$ python3 -q
>>> import numpy as np
>>> np.set_printoptions(precision=1, suppress=True, linewidth=120, floatmode="fixed")
>>> A = np.load("m.npy")
>>> A
array([[1.0, 1.0, 0.0],
       [2.0, 2.0, 0.0],
       [0.0, 0.0, 2.0]])
>>> blk = np.stack([A, -2 * A, A[::-1]])
>>> np.einsum("bij,cij->bc", blk, blk)
array([[ 14.0, -28.0,   8.0],
       [-28.0,  56.0, -16.0],
       [  8.0, -16.0,  14.0]])
>>> blk.shape
(3, 3, 3)
>>> blk.sum(axis=0)
array([[-1.0, -1.0,  2.0],
       [ 0.0,  0.0,  0.0],
       [ 1.0,  1.0, -2.0]])
>>> print(np.linalg.norm(blk, axis=(1, 2)))
[3.7 7.5 3.7]
>>> r = np.linalg.matrix_rank(A)
>>> r
np.int64(2)
>>> null = np.linalg.svd(A)[2][r:].T
>>> [int(np.linalg.matrix_rank(np.delete(A, i, axis=0))) for i in range(3)]
[2, 2, 1]
>>> null.shape
(3, 1)
>>> np.allclose(A @ null, 0)
True
>>> hat = np.triu(np.array([[2, -1, -2], [3, 0, 1], [1, 3, -1]]), 1) + np.eye(3)
>>> B = hat @ A @ np.linalg.inv(hat)
>>> np.poly(B)
array([ 1.0, -5.0,  6.0,  0.0])
>>> B
array([[-1.0, -2.0, -4.0],
       [ 2.0,  4.0,  2.0],
       [ 0.0,  0.0,  2.0]])
>>> rng = np.random.default_rng(294996)
>>> z = rng.permutation(3)
>>> z
array([2, 1, 0])
>>> B = A[z][:, z]
>>> np.round(np.linalg.det(B), 1), round(np.linalg.det(A[z]), 1)
(np.float64(0.0), np.float64(0.0))
>>> np.allclose(B, A)
False
>>> np.sort(np.abs(np.linalg.eigvals(B)))
array([0.0, 2.0, 3.0])
>>> B
array([[2.0, 0.0, 0.0],
       [0.0, 2.0, 2.0],
       [0.0, 1.0, 1.0]])
>>> left, sig, vt = np.linalg.svd(A)
>>> V = vt[:(sig > 1e-8).sum()]
>>> x = A[0] + -2 * A[2] + rng.integers(2) * np.eye(3)[0]
>>> x
array([ 1.0,  1.0, -4.0])
>>> np.allclose(V.T @ V @ x, x)
True
>>> V.T @ V
array([[0.5, 0.5, 0.0],
       [0.5, 0.5, 0.0],
       [0.0, 0.0, 1.0]])
>>> m1 = np.load("run17.npy")
>>> m1
array([[ 6.0,  2.0,  0.0, -2.0],
       [ 2.0,  9.0,  0.0, -4.0],
       [ 0.0,  0.0,  5.0,  0.0],
       [-2.0, -4.0,  0.0,  9.0]])
>>> left, sig, vt = np.linalg.svd(m1, full_matrices=False)
>>> print(np.round(np.sqrt((sig ** 2).sum()), 1), np.round(np.linalg.norm(m1), 1))
16.5 16.5
>>> print(sig)
[14.0  5.0  5.0  5.0]
>>> (sig > 1e-8).sum()
np.int64(4)
>>> np.abs(left[:, 0]).round(6).argmax()
np.int64(1)
>>> np.round(left.T @ left, 1) + 0
array([[1.0, 0.0, 0.0, 0.0],
       [0.0, 1.0, 0.0, 0.0],
       [0.0, 0.0, 1.0, 0.0],
       [0.0, 0.0, 0.0, 1.0]])
>>> np.abs(m1).max()
np.float64(9.0)
>>> np.linalg.svd(m1, compute_uv=False)
array([14.0,  5.0,  5.0,  5.0])
>>> print(np.round(np.linalg.norm(m1), 1))
16.5
>>> m1.shape
(4, 4)
>>> m1 - m1[0]
array([[ 0.0,  0.0,  0.0,  0.0],
       [-4.0,  7.0,  0.0, -2.0],
       [-6.0, -2.0,  5.0,  2.0],
       [-8.0, -6.0,  0.0, 11.0]])
>>> (m1 != 0).astype(int)
array([[1, 1, 0, 1],
       [1, 1, 0, 1],
       [0, 0, 1, 0],
       [1, 1, 0, 1]])
>>> Q, V = np.linalg.qr(m1[:, :1])[0], np.linalg.qr(m1[:, 1:])[0]
>>> sig = np.linalg.svd(Q.T @ V, compute_uv=False)
>>> (sig > 0.9).sum()
np.int64(0)
>>> round(np.linalg.norm(Q @ Q.T - V @ V.T, 2), 1)
np.float64(1.0)
>>> np.degrees(np.arccos(sig.clip(0, 1)))
array([52.5])
>>> Lm = np.linalg.cholesky(m1)
>>> Lm
array([[ 2.4,  0.0,  0.0,  0.0],
       [ 0.8,  2.9,  0.0,  0.0],
       [ 0.0,  0.0,  2.2,  0.0],
       [-0.8, -1.2,  0.0,  2.6]])
>>> np.linalg.eigvalsh(m1).min() > 0
np.True_
>>> round(np.prod(np.diag(Lm)) ** 2, 1), round(np.linalg.det(m1), 1)
(np.float64(1750.0), np.float64(1750.0))
>>> Lm @ Lm.T
array([[ 6.0,  2.0,  0.0, -2.0],
       [ 2.0,  9.0,  0.0, -4.0],
       [ 0.0,  0.0,  5.0,  0.0],
       [-2.0, -4.0,  0.0,  9.0]])
>>> print(np.diag(Lm) ** 2)
[6.0 8.3 5.0 7.0]
>>> feats = np.load("sample3.npy")
>>> feats
array([[-2.1,  1.7,  2.0, -5.2, -0.6],
       [-2.3,  2.5,  2.0, -5.2, -0.7],
       [-1.9,  2.2,  2.5, -5.1, -0.3],
       [-1.9,  2.0,  2.3, -5.1, -0.6],
       [-2.3,  1.6,  2.0, -5.5,  0.1],
       [-1.8,  1.2,  1.8, -4.7, -0.3],
       [-2.4,  1.6,  1.5, -4.8, -0.2],
       [-2.1,  1.9,  1.7, -5.5, -0.3],
       [-1.9,  2.8,  1.2, -5.1,  0.5],
       [-1.8,  1.7,  2.0, -5.2,  0.1],
       [-3.3, -1.4,  1.2,  0.4, -2.6],
       [-2.7, -1.2,  1.3,  0.2, -3.2],
       [-3.0, -1.1,  0.9,  0.4, -2.9],
       [-2.6, -1.2,  1.6, -0.4, -3.0],
       [-2.7, -1.6,  0.0, -0.2, -3.3],
       [-3.0, -1.1,  1.2, -0.2, -2.7],
       [-3.5, -1.2,  1.0,  0.2, -2.8],
       [-3.0, -0.8,  0.5,  0.3, -3.2],
       [-3.1, -1.2,  1.1,  0.1, -3.1],
       [-2.6, -0.8,  1.0, -0.5, -2.4]])
>>> B = A / np.linalg.norm(A, axis=1, keepdims=True)
>>> C2 = B @ B.T
>>> C2[0]
array([1.0, 1.0, 0.0])
>>> print(np.argwhere(np.triu(np.abs(C2) > 0.95, 1)))
[[0 1]]
>>> (C2 - 2 * np.eye(3)).round(6).argmax(axis=1)
array([1, 0, 0])
>>> Q, Rm = np.linalg.qr(feats)
>>> Q.shape, Rm.shape
((20, 5), (5, 5))
>>> round(abs(Rm[0, 0]), 1), round(np.linalg.norm(feats[:, 0]), 1)
(np.float64(11.4), np.float64(11.4))
>>> round(np.trace(Q @ Q.T), 1)
np.float64(5.0)
>>> Rm
array([[11.4, -0.4, -5.9,  9.1,  8.0],
       [ 0.0, -7.3, -3.1, 13.1, -4.6],
       [ 0.0,  0.0, -2.0,  1.5,  0.1],
       [ 0.0,  0.0,  0.0, -2.8,  0.5],
       [ 0.0,  0.0,  0.0,  0.0, -1.7]])
>>> C2 = np.cov(feats, rowvar=False)
>>> np.polyfit(feats[:, 4], feats[:, 0], 1)
array([ 0.3, -2.0])
>>> feats.std(axis=0)
array([0.5, 1.6, 0.6, 2.6, 1.4])
>>> B = np.array([[-0.5, 0.1, 0.7, -0.1],
...     [-1.1, 0.2, -1.6, -0.4],
...     [-0.7, 1.0, 0.1, 1.7],
...     [0.4, -0.2, -0.2, 0.3],
...     [-0.1, 1.6, 0.5, 1.5],
...     [-0.7, -1.8, -0.8, 1.1],
...     [1.8, -1.1, 1.1, -1.0],
...     [2.3, -0.8, 1.0, -1.0],
...     [-0.7, 2.2, 0.3, -0.5],
...     [-0.8, 0.2, 1.3, -0.2]])
>>> W2 = np.array([[0.7, -0.3, -0.4, 2.0, 0.1, -0.7],
...     [1.0, 1.9, 0.5, 1.0, 1.9, -1.1],
...     [-1.7, -0.9, -0.6, 0.2, 1.1, 0.4],
...     [-0.6, 0.7, 0.9, 0.5, -0.7, 0.0]])
>>> M = B @ W2
>>> M
array([[-1.4, -0.4, -0.3, -0.8,  1.0,  0.5],
       [ 2.4,  1.9,  1.1, -2.5, -1.2, -0.1],
       [-0.7,  3.2,  2.2,  0.5,  0.8, -0.6],
       [ 0.2, -0.1,  0.1,  0.7, -0.8, -0.1],
       [-0.2,  3.7,  1.9,  2.2,  2.5, -1.5],
       [-1.6, -1.7,  0.8, -2.8, -5.1,  2.2],
       [-1.1, -4.3, -2.8,  2.2,  0.0,  0.4],
       [-0.3, -3.8, -2.8,  3.5,  0.5, -0.3],
       [ 1.5,  3.8,  0.8,  0.6,  4.8, -1.8],
       [-2.4, -0.7, -0.5, -1.2,  1.9,  0.9]])
>>> round(np.linalg.norm(M, 2) / np.linalg.norm(M), 1)
np.float64(0.7)
>>> print(np.linalg.cond(M) > 100)
True
>>> print(np.argsort(-np.linalg.norm(M, axis=0).round(6), kind="stable")[:3])
[1 4 3]
>>> np.linalg.matrix_rank(M, rtol=0.1)
np.int64(4)
